In [1]: import numpy as np

In [2]: import numpy.linalg as la

In [3]: np.set_printoptions(precision=2, suppress=True, linewidth=120, legacy="1.25")

In [4]: arr = np.load("mat.npy")

In [5]: print(arr)
[[5. 0. 0. 0.]
 [0. 5. 4. 4.]
 [0. 4. 5. 4.]
 [0. 4. 4. 5.]]

In [6]: x = np.ones(4)

In [7]: for _ in range(7):
   ...:     x = arr @ x
   ...:     x /= la.norm(x)
   ...:     print(round(x @ arr @ x, 2))
   ...: 
12.62
12.94
12.99
13.0
13.0
13.0
13.0

In [8]: print(np.round(la.eigvalsh(arr)[-1], 2))
13.0

In [9]: X = np.load("run11.npy")

In [10]: print(X)
[[-0.25  0.47 -0.29  0.16 -0.06  0.34 -0.3 ]
 [ 0.25 -0.29  0.27  0.39 -0.57  0.19 -0.48]
 [-0.53 -0.4  -0.1  -0.34 -0.37 -0.12  0.07]
 [ 0.    0.13 -0.16 -0.38 -0.07  0.23 -0.26]
 [ 0.39  0.01 -0.1  -0.53 -0.07  0.42  0.1 ]
 [ 0.28  0.24 -0.38  0.26 -0.25 -0.38  0.24]
 [ 0.21  0.16 -0.19  0.01  0.17  0.12 -0.19]
 [-0.04  0.09 -0.22 -0.16 -0.33 -0.24  0.01]
 [ 0.43 -0.21 -0.29 -0.21 -0.23 -0.14 -0.07]
 [-0.18  0.15 -0.32  0.23 -0.35  0.23  0.34]
 [ 0.25  0.29  0.49 -0.08 -0.2  -0.04  0.4 ]
 [ 0.18 -0.46 -0.38  0.21  0.35 -0.01  0.04]
 [ 0.   -0.27 -0.03  0.19 -0.03  0.56  0.47]]

In [11]: print(la.svd(X, compute_uv=False))
[1. 1. 1. 1. 1. 1. 1.]

In [12]: print(la.pinv(X))
[[-0.25  0.25 -0.53  0.    0.39  0.28  0.21 -0.04  0.43 -0.18  0.25  0.18  0.  ]
 [ 0.47 -0.29 -0.4   0.13  0.01  0.24  0.16  0.09 -0.21  0.15  0.29 -0.46 -0.27]
 [-0.29  0.27 -0.1  -0.16 -0.1  -0.38 -0.19 -0.22 -0.29 -0.32  0.49 -0.38 -0.03]
 [ 0.16  0.39 -0.34 -0.38 -0.53  0.26  0.01 -0.16 -0.21  0.23 -0.08  0.21  0.19]
 [-0.06 -0.57 -0.37 -0.07 -0.07 -0.25  0.17 -0.33 -0.23 -0.35 -0.2   0.35 -0.03]
 [ 0.34  0.19 -0.12  0.23  0.42 -0.38  0.12 -0.24 -0.14  0.23 -0.04 -0.01  0.56]
 [-0.3  -0.48  0.07 -0.26  0.1   0.24 -0.19  0.01 -0.07  0.34  0.4   0.04  0.47]]

In [13]: A = np.loadtxt("out19.csv", delimiter=",")

In [14]: print(A)
[[ 18.03  17.61  -3.9  -11.39 -14.76 -15.59   1.2   -1.57  -7.16 -10.27  -1.96]
 [  4.66   0.87   1.38  -7.55  -0.91  -3.25  -5.34   8.89  -7.49  -8.32  -0.89]
 [ 19.13  17.27  -6.71 -10.06 -14.91 -16.79  -2.19  -1.1   -7.59  -8.95  -3.7 ]
 [ 18.5   16.82  -4.46  -9.02 -17.56 -17.86  -0.89  -2.41 -10.15  -8.82  -3.97]
 [ 19.7   16.76  -7.21 -10.36 -14.57 -17.59   1.27  -1.46  -9.7   -7.78  -1.91]
 [  4.32  -0.94   0.3   -7.73  -4.38  -4.13  -6.11   8.75  -5.93  -7.43  -2.38]
 [ 18.21  16.94  -3.59  -8.91 -16.27 -17.61   1.62  -2.16  -8.12  -8.56  -3.15]
 [  5.87   0.93   1.26  -9.47  -2.18  -1.26  -8.12   7.28  -7.52  -8.95  -2.76]
 [ 19.89  17.    -3.94  -9.71 -16.74 -16.23  -1.06  -2.32  -8.68 -10.58  -3.62]
 [ 19.    17.87  -7.14 -11.46 -16.08 -17.08  -0.84  -2.44  -9.61 -10.2   -2.32]
 [ 18.83  15.29  -5.65  -9.03 -17.05 -14.92  -0.77  -2.13  -9.73  -9.85  -4.14]
 [  4.66   0.6   -0.25  -9.4   -2.28  -3.93  -5.28   8.13  -5.56  -9.08  -2.66]
 [  4.99   1.12   1.45  -8.13  -3.97  -3.09  -5.61   8.4   -4.02  -8.4   -1.71]
 [ 18.29  15.08  -4.17  -9.87 -18.08 -16.05   0.04  -1.89  -6.92 -11.42  -1.25]
 [  6.36   0.39   0.9   -6.6   -2.21  -2.42  -7.15   9.1   -7.15  -8.72  -3.  ]
 [  3.13   3.1    1.46  -8.48  -0.84  -1.74  -7.85   9.32  -6.3   -7.63  -3.4 ]
 [ 18.16  17.57  -5.37  -9.8  -17.06 -15.9   -0.21  -1.3   -7.59 -10.52  -3.49]]

In [15]: O, vecs = la.qr(A[:, :5])[0], la.qr(A[:, 5:])[0]

In [16]: s = la.svd(O.T @ vecs, compute_uv=False)

In [17]: print((s > 0.9).sum())
2
